% python3 -q
>>> import numpy as np
>>> np.set_printoptions(precision=2, suppress=True, linewidth=120)
>>> data = np.loadtxt("out13.csv", delimiter=",")
>>> print(data)
[[-1. -1. -1.  1.  0.  1.  1. -1.  0.]
 [ 0. -1.  0. -1.  1. -1. -2.  2.  0.]
 [ 0. -2.  1. -1.  2.  0.  2.  0.  0.]
 [ 1.  0. -2. -1.  0. -1.  1. -1.  2.]
 [-2. -2.  2.  1. -2.  0. -1. -1.  1.]
 [-1.  0.  2. -1.  1.  0. -2.  1.  2.]
 [-2. -2.  1. -2.  1.  0.  2.  2.  1.]
 [-1.  1.  1.  2.  2. -1.  0.  2.  2.]
 [ 0.  0.  0.  0.  0.  0.  0.  0.  5.]]
>>> G = data.T @ data
>>> print(np.trace(G), (data ** 2).sum())
150.0 150.0
>>> print(np.linalg.eigvalsh(G)[::-1])
[49.48 28.88 25.62 22.67 12.74  4.3   3.47  2.17  0.68]
>>> print(np.diag(G))
[12. 15. 16. 14. 15.  4. 19. 16. 39.]
>>> print(G)
[[ 12.   8. -10.  -1.  -1.  -1.   0.  -5.  -6.]
 [  8.  15.  -6.   6.  -1.  -1.  -5.  -1.  -2.]
 [-10.  -6.  16.   0.   3.   0.  -5.   7.   5.]
 [ -1.   6.   0.  14.  -4.   1.  -3.  -4.  -1.]
 [ -1.  -1.   3.  -4.  15.  -3.   4.  11.   5.]
 [ -1.  -1.   0.   1.  -3.   4.   2.  -4.  -4.]
 [  0.  -5.  -5.  -3.   4.   2.  19.  -3.  -1.]
 [ -5.  -1.   7.  -4.  11.  -4.  -3.  16.   5.]
 [ -6.  -2.   5.  -1.   5.  -4.  -1.   5.  39.]]
>>> U, sig, VT = np.linalg.svd(data, full_matrices=False)
>>> print(np.round(U.T @ data @ VT.T, 2) + 0)
[[7.03 0.   0.   0.   0.   0.   0.   0.   0.  ]
 [0.   5.37 0.   0.   0.   0.   0.   0.   0.  ]
 [0.   0.   5.06 0.   0.   0.   0.   0.   0.  ]
 [0.   0.   0.   4.76 0.   0.   0.   0.   0.  ]
 [0.   0.   0.   0.   3.57 0.   0.   0.   0.  ]
 [0.   0.   0.   0.   0.   2.07 0.   0.   0.  ]
 [0.   0.   0.   0.   0.   0.   1.86 0.   0.  ]
 [0.   0.   0.   0.   0.   0.   0.   1.47 0.  ]
 [0.   0.   0.   0.   0.   0.   0.   0.   0.82]]
>>> print(np.round(U.T @ U, 2) + 0)
[[1. 0. 0. 0. 0. 0. 0. 0. 0.]
 [0. 1. 0. 0. 0. 0. 0. 0. 0.]
 [0. 0. 1. 0. 0. 0. 0. 0. 0.]
 [0. 0. 0. 1. 0. 0. 0. 0. 0.]
 [0. 0. 0. 0. 1. 0. 0. 0. 0.]
 [0. 0. 0. 0. 0. 1. 0. 0. 0.]
 [0. 0. 0. 0. 0. 0. 1. 0. 0.]
 [0. 0. 0. 0. 0. 0. 0. 1. 0.]
 [0. 0. 0. 0. 0. 0. 0. 0. 1.]]
>>> print(np.round(np.sqrt((sig ** 2).sum()), 2), round(np.linalg.norm(data), 2))
12.25 12.25
>>> print(np.allclose(U * sig @ VT, data))
True
>>> print(np.cumsum(sig ** 2) / np.sum(sig ** 2))
[0.33 0.52 0.69 0.84 0.93 0.96 0.98 1.   1.  ]
